$ python -q
>>> import numpy as np
>>> from numpy import linalg as LA
>>> np.set_printoptions(precision=2, suppress=True, linewidth=200, floatmode="fixed")
>>> X = np.load("out3.npy")
>>> X.round(2) + 0
array([[ 0.14, -0.07, -0.05,  0.08,  0.20, -0.08,  0.13,  0.06, -0.04, -0.04, -0.01, -0.11,  0.15],
       [-0.07,  0.06,  0.02, -0.07, -0.16, -0.01, -0.07, -0.04, -0.02, -0.07, -0.05,  0.02, -0.07],
       [-0.05,  0.02,  0.02, -0.03, -0.05,  0.04, -0.04, -0.05,  0.04,  0.02, -0.01,  0.04, -0.07],
       [ 0.08, -0.07, -0.03,  0.08,  0.18,  0.01,  0.07,  0.05,  0.02,  0.08,  0.06, -0.02,  0.08],
       [ 0.20, -0.16, -0.05,  0.18,  0.56,  0.04,  0.26, -0.08,  0.17,  0.17,  0.00, -0.07,  0.08],
       [-0.08, -0.01,  0.04,  0.01,  0.04,  0.17, -0.08, -0.02,  0.12,  0.24,  0.13,  0.16, -0.11],
       [ 0.13, -0.07, -0.04,  0.07,  0.26, -0.08,  0.18, -0.08,  0.05, -0.07, -0.12, -0.12,  0.06],
       [ 0.06, -0.04, -0.05,  0.05, -0.08, -0.02, -0.08,  0.38, -0.24,  0.06,  0.28,  0.00,  0.27],
       [-0.04, -0.02,  0.04,  0.02,  0.17,  0.12,  0.05, -0.24,  0.24,  0.14, -0.08,  0.08, -0.20],
       [-0.04, -0.07,  0.02,  0.08,  0.17,  0.24, -0.07,  0.06,  0.14,  0.39,  0.26,  0.20, -0.06],
       [-0.01, -0.05, -0.01,  0.06,  0.00,  0.13, -0.12,  0.28, -0.08,  0.26,  0.34,  0.13,  0.12],
       [-0.11,  0.02,  0.04, -0.02, -0.07,  0.16, -0.12,  0.00,  0.08,  0.20,  0.13,  0.16, -0.12],
       [ 0.15, -0.07, -0.07,  0.08,  0.08, -0.11,  0.06,  0.27, -0.20, -0.06,  0.12, -0.12,  0.30]])
>>> np.unique(X.round(6), axis=0).shape
(13, 13)
>>> left, sv, vt = LA.svd(X)
>>> V = vt[:(sv > 1e-8).sum()]
>>> rng = np.random.default_rng(1725)
>>> vec = X[12] + -1 * X[4] + rng.integers(2) * np.eye(13)[4]
>>> vec
array([-0.05,  0.09, -0.02, -0.10, -0.48, -0.15, -0.20,  0.35, -0.38, -0.23,  0.12, -0.05,  0.21])
>>> np.diag(V.T @ V)
array([0.14, 0.06, 0.02, 0.08, 0.56, 0.17, 0.18, 0.38, 0.24, 0.39, 0.34, 0.16, 0.30])
>>> np.round(LA.norm(vec - V.T @ V @ vec), 2)
np.float64(0.0)
>>> np.allclose(V.T @ V @ vec, vec)
True
>>> LA.matrix_rank(np.vstack([X, vec]))
np.int64(3)
>>> A = np.load("m.npy")
>>> A
array([[  7.00,  -7.00,   4.00,  -3.00],
       [ 28.00, -13.00,   4.00, -18.00],
       [ -2.00,  -7.00,   1.00,   9.00],
       [ -2.00,  -7.00,   4.00,   6.00]])
>>> np.poly(A)
array([  1.00,  -1.00, -63.00, -99.00, 162.00])
>>> np.einsum("ii->", A)
np.float64(1.0)
